$ python -q
>>> import numpy as np
>>> np.set_printoptions(precision=2, suppress=True, linewidth=160, floatmode="fixed")
>>> W0 = np.arange(12).reshape(3, 4) + -2
>>> W0
array([[-2, -1,  0,  1],
       [ 2,  3,  4,  5],
       [ 6,  7,  8,  9]])
>>> def softmax(z):
...     e = np.exp(z - z.max(axis=-1, keepdims=True))
...     return e / e.sum(axis=-1, keepdims=True)
... 
>>> np.round(softmax(10 * W0[0]), 2) + 0
array([0.00, 0.00, 0.00, 1.00])
>>> att = W0 @ W0.T / np.sqrt(4)
>>> softmax(att)[0] @ W0
array([-1.93, -0.93,  0.07,  1.07])
>>> np.round(softmax(att), 2) + 0
array([[0.98, 0.02, 0.00],
       [0.00, 0.00, 1.00],
       [0.00, 0.00, 1.00]])
>>> rng = np.random.default_rng(61452)
>>> out = W0 + rng.integers(-2, 3, (3, 2)) @ rng.integers(-2, 3, (2, 4))
>>> out
array([[-1,  0,  1,  1],
       [ 2,  1,  2,  7],
       [ 5,  8,  9,  7]])
>>> np.abs(out - W0).sum(axis=1)
array([3, 6, 5])
>>> U, sv, vt = np.linalg.svd(W0)
>>> evecs = vt[:(sv > 1e-8).sum()]
>>> x = W0[0] + 2 * W0[1] + rng.integers(2) * np.eye(4)[0]
>>> x
array([ 3.00,  5.00,  8.00, 11.00])
>>> round(float(np.linalg.norm(x - evecs.T @ evecs @ x)), 2)
0.55
>>> np.linalg.matrix_rank(np.vstack([W0, x]))
np.int64(3)
>>> out = W0[0, 0] * W0[1:] - np.outer(W0[1:, 0], W0[0])
>>> out
array([[  0,  -4,  -8, -12],
       [  0,  -8, -16, -24]])
>>> W0[:, 0] / W0[0, 0]
array([ 1.00, -1.00, -3.00])
>>> W1 = np.array([[2, 0], [3, 0], [1, 0], [2, 3]])
>>> beta = np.array([-2, -3])
>>> hid = np.maximum(out @ W1 + beta, 0)
>>> print(np.linalg.matrix_rank(hid))
0
>>> cent = np.array([[1, 1, -2], [-1, 1, 1]])
>>> W1 @ cent
array([[ 2,  2, -4],
       [ 3,  3, -6],
       [ 1,  1, -2],
       [-1,  5, -1]])
>>> M = np.load("test0.npy")
>>> M
array([[ 1.12, -0.72, -0.80, -0.16],
       [ 0.34, -0.44,  0.06,  0.22],
       [ 0.40, -0.70,  0.32,  0.48]])
>>> rank = np.linalg.matrix_rank(M)
>>> print(rank)
2
>>> ns = np.linalg.svd(M)[2][rank:].T
>>> [int(np.linalg.matrix_rank(M[:, :j + 1])) for j in range(4)]
[1, 2, 2, 2]
>>> np.linalg.matrix_rank(M.T @ M), np.linalg.matrix_rank(M @ M.T)
(np.int64(2), np.int64(2))
>>> np.round(M @ ns, 2) + 0
array([[0.00, 0.00],
       [0.00, 0.00],
       [0.00, 0.00]])
>>> [int(np.linalg.matrix_rank(np.delete(M, i, axis=0))) for i in range(3)]
[2, 2, 2]
>>> ns.shape
(4, 2)
>>> np.linalg.cond(M) > 100
np.True_
>>> print(np.argsort(-np.linalg.norm(M, axis=0).round(6), kind="stable")[:3])
[0 1 2]
>>> arr = np.loadtxt("a.csv", delimiter=",")
>>> arr
array([[-0.50,  0.72, -0.48],
       [-0.20, -0.63, -0.75],
       [-0.84, -0.28,  0.46]])
>>> x = np.array([1, -8, -9])
>>> print(np.linalg.inv(arr))
[[-0.50 -0.20 -0.84]
 [ 0.72 -0.63 -0.28]
 [-0.48 -0.75  0.46]]
>>> 3 - np.linalg.matrix_rank(arr - np.eye(3), tol=1e-8)
np.int64(1)
>>> round(np.linalg.norm(x), 2), round(float(np.linalg.norm(arr @ x)), 2)
(np.float64(12.08), 12.08)
>>> np.abs(np.linalg.eigvals(arr))
array([1.00, 1.00, 1.00])
>>> round(float(np.linalg.det(arr)), 2)
1.0
>>> print([p for p in range(1, 25) if np.allclose(np.linalg.matrix_power(arr, p), np.eye(3))])
[]
>>> z = rng.permutation(3)
>>> out = arr[:, z] * rng.choice([-1, 1], 3)
>>> out
array([[ 0.48,  0.50,  0.72],
       [ 0.75,  0.20, -0.63],
       [-0.46,  0.84, -0.28]])
>>> U, _, vt = np.linalg.svd(arr.T @ out)
>>> print(np.round(np.linalg.lstsq(arr, out)[0], 2) + 0)
[[ 0.00 -1.00  0.00]
 [ 0.00  0.00  1.00]
 [-1.00  0.00  0.00]]
>>> z
array([2, 0, 1])
>>> np.round(np.einsum("ii->", arr), 2)
np.float64(-0.67)
>>> np.round(np.linalg.det(arr[::-1]), 2)
np.float64(-1.0)
>>> print(np.kron(np.eye(2, dtype=int), arr))
[[-0.50  0.72 -0.48 -0.00  0.00 -0.00]
 [-0.20 -0.63 -0.75 -0.00 -0.00 -0.00]
 [-0.84 -0.28  0.46 -0.00 -0.00  0.00]
 [-0.00  0.00 -0.00 -0.50  0.72 -0.48]
 [-0.00 -0.00 -0.00 -0.20 -0.63 -0.75]
 [-0.00 -0.00  0.00 -0.84 -0.28  0.46]]
>>> x = np.array([-2, 1, -2])
>>> target = arr @ x
>>> beta, lr = np.zeros(3), 1 / np.linalg.norm(arr, 2) ** 2
>>> for i in range(50):
...     beta -= lr * arr.T @ (arr @ beta - target)
...     if i % 10 == 0: print(i, round(np.linalg.norm(arr @ beta - target), 2))
... 
0 0.0
10 0.0
20 0.0
30 0.0
40 0.0
>>> beta
array([-2.00,  1.00, -2.00])
>>> round(float(np.linalg.cond(arr)), 2)
1.0
>>> out = np.array([[2, 0], [-1, 1]])
>>> out[-1] = out[0]
>>> m1 = out + 0.05 * np.eye(2)
>>> m1
array([[2.05, 0.00],
       [2.00, 0.05]])
>>> out = np.array([[0, -1], [-1, -1]])
>>> cent = np.kron(out, m1)
>>> np.linalg.matrix_rank(cent)
np.int64(4)
>>> A = np.load("block17.npy")
>>> A
array([[1.00, 4.00, 4.00],
       [4.00, 1.00, 4.00],
       [4.00, 4.00, 1.00]])
>>> np.all(np.linalg.eigvalsh(A) > 0)
np.False_
>>> print(round(np.linalg.eigvalsh(A).min(), 2))
-3.0
>>> K = np.load("arr.npy")
>>> K
array([[0, 1, 3, 2],
       [1, 0, 3, 0],
       [3, 3, 2, 2],
       [2, 0, 2, 4]])
>>> u = np.array([0, 1])
>>> np.polyval(u, K[3])
array([1, 1, 1, 1])
>>> np.cross(K[3, :3], K[1, :3])
array([ 0, -4,  0])
>>> np.array([np.convolve(row, u, "same") for row in K])
array([[0, 0, 1, 3],
       [0, 1, 0, 3],
       [0, 3, 3, 2],
       [0, 2, 0, 2]])
>>> np.correlate(K[3], K[1], "full")
array([ 0,  6,  0,  8, 12,  2,  4])
>>> z = rng.permutation(4)
>>> z
array([0, 1, 2, 3])
>>> out = K[z][:, z]
>>> print(out)
[[0 1 3 2]
 [1 0 3 0]
 [3 3 2 2]
 [2 0 2 4]]
>>> np.round(np.linalg.det(out), 2), np.round(np.linalg.det(K[z]), 2)
(np.float64(80.0), np.float64(80.0))
>>> print(np.allclose(out, K))
True
>>> O, Rm = np.linalg.qr(K)
>>> O.shape, Rm.shape
((4, 4), (4, 4))
>>> np.abs(np.diag(Rm))
array([3.74, 2.05, 3.72, 2.80])
>>> np.round(O @ Rm, 2) + 0
array([[0.00, 1.00, 3.00, 2.00],
       [1.00, 0.00, 3.00, 0.00],
       [3.00, 3.00, 2.00, 2.00],
       [2.00, 0.00, 2.00, 4.00]])
>>> K[0] @ K[3]
np.int64(14)
>>> np.round(np.linalg.norm(K) ** 2 / np.linalg.norm(K, 2) ** 2, 2)
np.float64(1.3)
>>> np.linalg.norm(K, axis=1).argmax()
np.int64(2)
>>> np.round(np.linalg.norm(K[0] - K[3]), 2)
np.float64(3.16)
>>> round(np.linalg.norm(K, 1), 2), round(float(np.linalg.norm(K, np.inf)), 2)
(np.float64(10.0), 10.0)
>>> np.round(np.linalg.norm(K[0], 1), 2), round(float(np.linalg.norm(K[0], np.inf)), 2)
(np.float64(6.0), 3.0)
>>> F = np.load("sample6.npy")
>>> F
array([[-2.86,  0.66,  0.43, -0.46],
       [-0.82, -1.96, -0.15,  2.11],
       [ 0.00,  2.05, -1.21,  1.82],
       [ 0.41,  0.71,  2.71,  1.00]])
>>> print(np.round(F @ F.T, 2) + 0)
[[9.00 0.00 0.00 0.00]
 [0.00 9.00 0.00 0.00]
 [0.00 0.00 9.00 0.00]
 [0.00 0.00 0.00 9.00]]
>>> np.round(F[:, 3] @ F[:, 0], 2)
np.float64(-0.0)
>>> np.linalg.svd(F, compute_uv=False)
array([3.00, 3.00, 3.00, 3.00])
>>> u = np.array([1, 2, -1, 0])
>>> out = F + np.outer(u, np.eye(4)[1])
>>> out
array([[-2.86,  1.66,  0.43, -0.46],
       [-0.82,  0.04, -0.15,  2.11],
       [ 0.00,  1.05, -1.21,  1.82],
       [ 0.41,  0.71,  2.71,  1.00]])
>>> np.linalg.matrix_rank(np.linalg.inv(out) - np.linalg.inv(F), tol=1e-8)
np.int64(1)
>>> U, sv, vt = np.linalg.svd(out, full_matrices=False)
>>> np.round(U.T @ U, 2) + 0
array([[1.00, 0.00, 0.00, 0.00],
       [0.00, 1.00, 0.00, 0.00],
       [0.00, 0.00, 1.00, 0.00],
       [0.00, 0.00, 0.00, 1.00]])
>>> print(np.cumsum(sv ** 2) / np.sum(sv ** 2))
[0.39 0.68 0.96 1.00]
>>> np.abs(vt[0])
array([0.74, 0.54, 0.22, 0.32])
>>> print(np.allclose(U * sv @ vt, out))
True
>>> (sv > 1e-8).sum()
np.int64(4)
>>> print(U.shape, sv.shape, vt.shape)
(4, 4) (4,) (4, 4)
>>> print(np.round(np.sqrt((sv ** 2).sum()), 2), np.round(np.linalg.norm(out), 2))
5.6 5.6
>>> round(float(np.einsum("ij,ji->", F, F)), 2)
25.28
>>> np.round(np.einsum("ii->", F), 2)
np.float64(-5.03)
>>> print(np.linalg.eigvals(F))
[-3.00+0.00j -2.51+1.64j -2.51-1.64j  3.00+0.00j]
>>> round(float(np.linalg.det(2 * F)), 2), np.round(np.linalg.det(F), 2)
(-1296.0, np.float64(-81.0))
>>> round(float(np.linalg.det(F.T)), 2)
-81.0
>>> round(np.linalg.eigvals(F).sum().real, 2)
np.float64(-5.03)
>>> X = np.loadtxt("dump.csv", delimiter=",")
>>> X
array([[0.00, 1.00, 1.00, 1.00],
       [1.00, 0.00, 1.00, 1.00],
       [1.00, 1.00, 0.00, 1.00],
       [1.00, 1.00, 1.00, 0.00]])
>>> np.fft.fft(X[0])
array([ 3.00+0.00j, -1.00+0.00j, -1.00+0.00j, -1.00+0.00j])
>>> X @ np.ones(4)
array([3.00, 3.00, 3.00, 3.00])
>>> print(np.all(np.linalg.eigvalsh(X) > 0))
False
>>> x = np.array([-3, -2, -2, 3])
>>> (X * x).sum(axis=1)
array([-1.00, -2.00, -2.00, -7.00])
>>> np.sign((X @ x).round(6))
array([-1.00, -1.00, -1.00, -1.00])
>>> np.linalg.norm(X @ x) <= np.linalg.norm(X, 2) * np.linalg.norm(x) + 1e-9
np.True_
>>> print(X @ (2 * x))
[ -2.00  -4.00  -4.00 -14.00]
